$ python3 -q
>>> import numpy as np
>>> import numpy.linalg as la
>>> np.set_printoptions(suppress=True, linewidth=120)
>>> rnd = lambda a: np.round(a, 3) + 0
>>> K = np.loadtxt("mat.csv", delimiter=",")
>>> K
array([[-1.7 ,  3.75, -2.4 ,  0.75, -0.6 , -1.2 ,  0.75,  0.75,  0.3 ,  0.9 , -0.25,  2.15],
       [ 1.48, -5.  , -2.44, -3.3 , -1.36, -0.22, -0.3 , -0.8 , -1.32, -1.46,  1.1 , -2.46],
       [-1.46,  3.29, -1.88,  0.75, -0.44, -0.98,  0.63,  0.65,  0.3 ,  0.8 , -0.25,  1.87],
       [ 0.58, -1.21,  1.  , -0.15,  0.28,  0.46, -0.27, -0.25, -0.06, -0.28,  0.05, -0.71],
       [-1.44,  3.35, -1.58,  0.9 , -0.32, -0.89,  0.6 ,  0.65,  0.36,  0.83, -0.3 ,  1.88],
       [-0.92,  3.14,  1.6 ,  2.1 ,  0.88,  0.16,  0.18,  0.5 ,  0.84,  0.92, -0.7 ,  1.54],
       [-2.56,  5.89, -2.98,  1.5 , -0.64, -1.63,  1.08,  1.15,  0.6 ,  1.45, -0.5 ,  3.32]])
>>> f, g = K[3], K[1]
>>> rnd(f @ f)
np.float64(3.837)
>>> f @ g
np.float64(7.052)
>>> p = (f @ g) / (f @ f) * f
>>> la.matrix_rank(np.outer(f, g))
np.int64(1)
>>> F = np.maximum(np.array([[4],
...     [0],
...     [1],
...     [9],
...     [8],
...     [7],
...     [1],
...     [8],
...     [3],
...     [1],
...     [2],
...     [2],
...     [3],
...     [9],
...     [8],
...     [7],
...     [7],
...     [9],
...     [0],
...     [9],
...     [5],
...     [7],
...     [2],
...     [9],
...     [0],
...     [6]]) @ np.array([[3, 1, 0, 2, 0, 3, 1, 0, 0, 0]]) + np.array([5, 2, 0, 5, 5, 3, 4, 0, 3, 3]), 0)
>>> F
array([[17,  6,  0, 13,  5, 15,  8,  0,  3,  3],
       [ 5,  2,  0,  5,  5,  3,  4,  0,  3,  3],
       [ 8,  3,  0,  7,  5,  6,  5,  0,  3,  3],
       [32, 11,  0, 23,  5, 30, 13,  0,  3,  3],
       [29, 10,  0, 21,  5, 27, 12,  0,  3,  3],
       [26,  9,  0, 19,  5, 24, 11,  0,  3,  3],
       [ 8,  3,  0,  7,  5,  6,  5,  0,  3,  3],
       [29, 10,  0, 21,  5, 27, 12,  0,  3,  3],
       [14,  5,  0, 11,  5, 12,  7,  0,  3,  3],
       [ 8,  3,  0,  7,  5,  6,  5,  0,  3,  3],
       [11,  4,  0,  9,  5,  9,  6,  0,  3,  3],
       [11,  4,  0,  9,  5,  9,  6,  0,  3,  3],
       [14,  5,  0, 11,  5, 12,  7,  0,  3,  3],
       [32, 11,  0, 23,  5, 30, 13,  0,  3,  3],
       [29, 10,  0, 21,  5, 27, 12,  0,  3,  3],
       [26,  9,  0, 19,  5, 24, 11,  0,  3,  3],
       [26,  9,  0, 19,  5, 24, 11,  0,  3,  3],
       [32, 11,  0, 23,  5, 30, 13,  0,  3,  3],
       [ 5,  2,  0,  5,  5,  3,  4,  0,  3,  3],
       [32, 11,  0, 23,  5, 30, 13,  0,  3,  3],
       [20,  7,  0, 15,  5, 18,  9,  0,  3,  3],
       [26,  9,  0, 19,  5, 24, 11,  0,  3,  3],
       [11,  4,  0,  9,  5,  9,  6,  0,  3,  3],
       [32, 11,  0, 23,  5, 30, 13,  0,  3,  3],
       [ 5,  2,  0,  5,  5,  3,  4,  0,  3,  3],
       [23,  8,  0, 17,  5, 21, 10,  0,  3,  3]])
>>> # looks like rank 2
>>> rk = la.matrix_rank(F)
>>> rk
np.int64(2)
>>> null = la.svd(F)[2][rk:].T
>>> [int(la.matrix_rank(np.delete(F, i, axis=0))) for i in range(26)]
[2, 2, 2, 2, 2, 2, 2, 2, 2, 2, 2, 2, 2, 2, 2, 2, 2, 2, 2, 2, 2, 2, 2, 2, 2, 2]
>>> [int(la.matrix_rank(F[:, :j + 1])) for j in range(10)]
[1, 2, 2, 2, 2, 2, 2, 2, 2, 2]
>>> null.shape
(10, 8)
>>> x = np.array([2, 1, 2, 2, 2, 2, 1, 1, 0, 0])
>>> h1 = np.maximum(F @ x, 0)
>>> np.tanh(F @ x)
array([1., 1., 1., 1., 1., 1., 1., 1., 1., 1., 1., 1., 1., 1., 1., 1., 1., 1., 1., 1., 1., 1., 1., 1., 1., 1.])
>>> np.maximum(F @ (3 * x), 0)
array([342, 126, 180, 612, 558, 504, 180, 558, 288, 180, 234, 234, 288, 612, 558, 504, 504, 612, 126, 612, 396, 504,
       234, 612, 126, 450])
>>> np.flatnonzero(h1 > 1e-9)
array([ 0,  1,  2,  3,  4,  5,  6,  7,  8,  9, 10, 11, 12, 13, 14, 15, 16, 17, 18, 19, 20, 21, 22, 23, 24, 25])
>>> left, s, VT = la.svd(F)
>>> V = VT[:(s > 1e-8).sum()]
>>> rng = np.random.default_rng(39748)
>>> x = F[21] + 3 * F[11] + rng.integers(2) * np.eye(10)[2]
>>> x
array([59., 21.,  1., 46., 20., 51., 29.,  0., 12., 12.])
>>> la.matrix_rank(np.vstack([F, x]))
np.int64(3)
>>> rnd(np.diag(V.T @ V))
array([0.375, 0.044, 0.   , 0.217, 0.452, 0.447, 0.14 , 0.   , 0.163, 0.163])
>>> np.allclose(V.T @ V @ x, x)
False
>>> rnd(la.norm(x - V.T @ V @ x))
np.float64(1.0)
>>> left, s, VT = la.svd(F)
>>> np.argmax(s[:-1] / (s[1:] + 1e-6)) + 1
np.int64(2)
>>> rnd(s)
array([186.341,  16.765,   0.   ,   0.   ,   0.   ,   0.   ,   0.   ,   0.   ,   0.   ,   0.   ])
>>> other = left[:, :2] @ np.diag(s[:2]) @ VT[:2]
>>> la.matrix_rank(F, rtol=0.05)
np.int64(2)
>>> la.matrix_rank(other)
np.int64(2)
>>> rnd(la.norm(F - other) / la.norm(F))
np.float64(0.0)
>>> rnd(np.abs(F - other).max())
np.float64(0.0)
>>> rnd(np.trace(la.pinv(F) @ F))
np.float64(2.0)
>>> np.abs(np.diag(la.qr(F)[1])) > 1e-9
array([ True,  True, False, False, False, False, False, False, False, False])
>>> X = np.loadtxt("layer0.csv", delimiter=",")
>>> X
array([[  5.,   6.,   7.,   8.,   9.,  10.,  11.,  12.,  13.,  14.,  15.],
       [ 16.,  17.,  18.,  19.,  20.,  21.,  22.,  23.,  24.,  25.,  26.],
       [ 27.,  28.,  29.,  30.,  31.,  32.,  33.,  34.,  35.,  36.,  37.],
       [ 38.,  39.,  40.,  41.,  42.,  43.,  44.,  45.,  46.,  47.,  48.],
       [ 49.,  50.,  51.,  52.,  53.,  54.,  55.,  56.,  57.,  58.,  59.],
       [ 60.,  61.,  62.,  63.,  64.,  65.,  66.,  67.,  68.,  69.,  70.],
       [ 71.,  72.,  73.,  74.,  75.,  76.,  77.,  78.,  79.,  80.,  81.],
       [ 82.,  83.,  84.,  85.,  86.,  87.,  88.,  89.,  90.,  91.,  92.],
       [ 93.,  94.,  95.,  96.,  97.,  98.,  99., 100., 101., 102., 103.],
       [104., 105., 106., 107., 108., 109., 110., 111., 112., 113., 114.],
       [115., 116., 117., 118., 119., 120., 121., 122., 123., 124., 125.],
       [126., 127., 128., 129., 130., 131., 132., 133., 134., 135., 136.]])
>>> # rows and columns are dependent
>>> rnd(X @ la.pinv(X) @ X)
array([[  5.,   6.,   7.,   8.,   9.,  10.,  11.,  12.,  13.,  14.,  15.],
       [ 16.,  17.,  18.,  19.,  20.,  21.,  22.,  23.,  24.,  25.,  26.],
       [ 27.,  28.,  29.,  30.,  31.,  32.,  33.,  34.,  35.,  36.,  37.],
       [ 38.,  39.,  40.,  41.,  42.,  43.,  44.,  45.,  46.,  47.,  48.],
       [ 49.,  50.,  51.,  52.,  53.,  54.,  55.,  56.,  57.,  58.,  59.],
       [ 60.,  61.,  62.,  63.,  64.,  65.,  66.,  67.,  68.,  69.,  70.],
       [ 71.,  72.,  73.,  74.,  75.,  76.,  77.,  78.,  79.,  80.,  81.],
       [ 82.,  83.,  84.,  85.,  86.,  87.,  88.,  89.,  90.,  91.,  92.],
       [ 93.,  94.,  95.,  96.,  97.,  98.,  99., 100., 101., 102., 103.],
       [104., 105., 106., 107., 108., 109., 110., 111., 112., 113., 114.],
       [115., 116., 117., 118., 119., 120., 121., 122., 123., 124., 125.],
       [126., 127., 128., 129., 130., 131., 132., 133., 134., 135., 136.]])
>>> np.unique(X.round(6), axis=0).shape
(12, 11)
>>> np.allclose(X[:-1].T @ la.lstsq(X[:-1].T, X[-1])[0], X[-1])
True
